In [1]: import numpy as np

In [2]: np.set_printoptions(precision=2, suppress=True, linewidth=100)

In [3]: W0 = np.load("w.npy")

In [4]: W0
Out[4]: 
array([[ 5,  4,  6,  1,  0,  7],
       [ 4, 15, 11,  5,  4, 11],
       [ 6, 11, 13,  3,  3, 15],
       [ 1,  5,  3,  2,  1,  2],
       [ 0,  4,  3,  1,  2,  4],
       [ 7, 11, 15,  2,  4, 20]])

In [5]: w, evecs = np.linalg.eigh(W0)

In [6]: x = np.array([-5, 0, 2, -9, -1, -3])

In [7]: print((np.sign(evecs[:, -1].round(6)) == np.sign(evecs[0, -1].round(6))).astype(int))
[1 1 1 1 1 1]

In [8]: print(x @ W0 @ x)
551

In [9]: np.round(np.linalg.eigvalsh(W0[1:, 1:]), 2) + 0
Out[9]: array([ 0.  ,  0.24,  1.37,  7.52, 42.87])

In [10]: arr = np.array([[29.0, 0.0, 15.0, -30.0],
    ...:     [0.0, 4.0, 0.0, 0.0],
    ...:     [15.0, 0.0, 13.0, -18.0],
    ...:     [-30.0, 0.0, -18.0, 40.0]])

In [11]: x = np.ones(4)

In [12]: for _ in range(3):
    ...:     x = arr @ x
    ...:     x /= np.linalg.norm(x)
    ...:     print(round(x @ arr @ x, 2))
    ...: 
62.26
73.96
74.0

In [13]: x.round(2) + 0
Out[13]: array([ 0.6 ,  0.  ,  0.36, -0.72])

In [14]: round(float(np.linalg.eigvalsh(arr)[-1]), 2)
Out[14]: 74.0

In [15]: other = np.array([[8, 0, -3], [-2, 7, 2]])

In [16]: Z = np.kron(other, arr)

In [17]: np.linalg.matrix_rank(Z)
Out[17]: np.int64(8)

In [18]: print(Z.shape)
(8, 12)

In [19]: Z
Out[19]: 
array([[ 232.,    0.,  120., -240.,    0.,    0.,    0.,   -0.,  -87.,   -0.,  -45.,   90.],
       [   0.,   32.,    0.,    0.,    0.,    0.,    0.,    0.,   -0.,  -12.,   -0.,   -0.],
       [ 120.,    0.,  104., -144.,    0.,    0.,    0.,   -0.,  -45.,   -0.,  -39.,   54.],
       [-240.,    0., -144.,  320.,   -0.,    0.,   -0.,    0.,   90.,   -0.,   54., -120.],
       [ -58.,   -0.,  -30.,   60.,  203.,    0.,  105., -210.,   58.,    0.,   30.,  -60.],
       [  -0.,   -8.,   -0.,   -0.,    0.,   28.,    0.,    0.,    0.,    8.,    0.,    0.],
       [ -30.,   -0.,  -26.,   36.,  105.,    0.,   91., -126.,   30.,    0.,   26.,  -36.],
       [  60.,   -0.,   36.,  -80., -210.,    0., -126.,  280.,  -60.,    0.,  -36.,   80.]])

In [20]: feats = np.array([[-0.5, -0.6, -0.6, 2.6, -1.5, 0.1, 0.2],
    ...:     [-1.6, -0.4, 0.1, 0.4, 4.5, 0.9, 0.2],
    ...:     [2.0, 0.3, -0.1, 0.0, 0.9, -1.0, -0.1],
    ...:     [-1.2, -2.5, 0.2, 1.0, -0.3, 2.2, 0.5],
    ...:     [0.5, -0.7, -0.2, 1.4, -0.6, -1.4, -0.1],
    ...:     [-0.1, -2.3, 0.1, -1.3, -0.9, 0.0, 0.5],
    ...:     [0.6, 0.7, 1.5, -0.3, 3.3, 0.2, 0.7],
    ...:     [-1.7, -1.3, 0.8, 0.7, 3.0, 0.0, -1.0]])

In [21]: other = feats / np.sqrt((feats ** 2).mean(axis=1, keepdims=True))

In [22]: np.linalg.matrix_rank(feats - feats.mean(axis=1, keepdims=True))
Out[22]: np.int64(6)

In [23]: np.linalg.norm(other, axis=1)
Out[23]: array([2.65, 2.65, 2.65, 2.65, 2.65, 2.65, 2.65, 2.65])

In [24]: np.linalg.matrix_rank(other) == np.linalg.matrix_rank(feats)
Out[24]: np.True_

In [25]: th = np.radians(15)

In [26]: R = np.eye(7)

In [27]: R[5, 5] = R[0, 0] = np.cos(th)

In [28]: R[5, 0], R[0, 5] = -np.sin(th), np.sin(th)

In [29]: R
Out[29]: 
array([[ 0.97,  0.  ,  0.  ,  0.  ,  0.  ,  0.26,  0.  ],
       [ 0.  ,  1.  ,  0.  ,  0.  ,  0.  ,  0.  ,  0.  ],
       [ 0.  ,  0.  ,  1.  ,  0.  ,  0.  ,  0.  ,  0.  ],
       [ 0.  ,  0.  ,  0.  ,  1.  ,  0.  ,  0.  ,  0.  ],
       [ 0.  ,  0.  ,  0.  ,  0.  ,  1.  ,  0.  ,  0.  ],
       [-0.26,  0.  ,  0.  ,  0.  ,  0.  ,  0.97,  0.  ],
       [ 0.  ,  0.  ,  0.  ,  0.  ,  0.  ,  0.  ,  1.  ]])

In [30]: other = feats @ R.T

In [31]: np.abs(other - feats).max(axis=0)
Out[31]: array([0.61, 0.  , 0.  , 0.  , 0.  , 0.48, 0.  ])

In [32]: np.round(np.linalg.det(R), 2), round(np.trace(R), 2)
Out[32]: (np.float64(1.0), np.float64(6.93))

In [33]: np.allclose(np.linalg.norm(feats, axis=1), np.linalg.norm(other, axis=1))
Out[33]: True
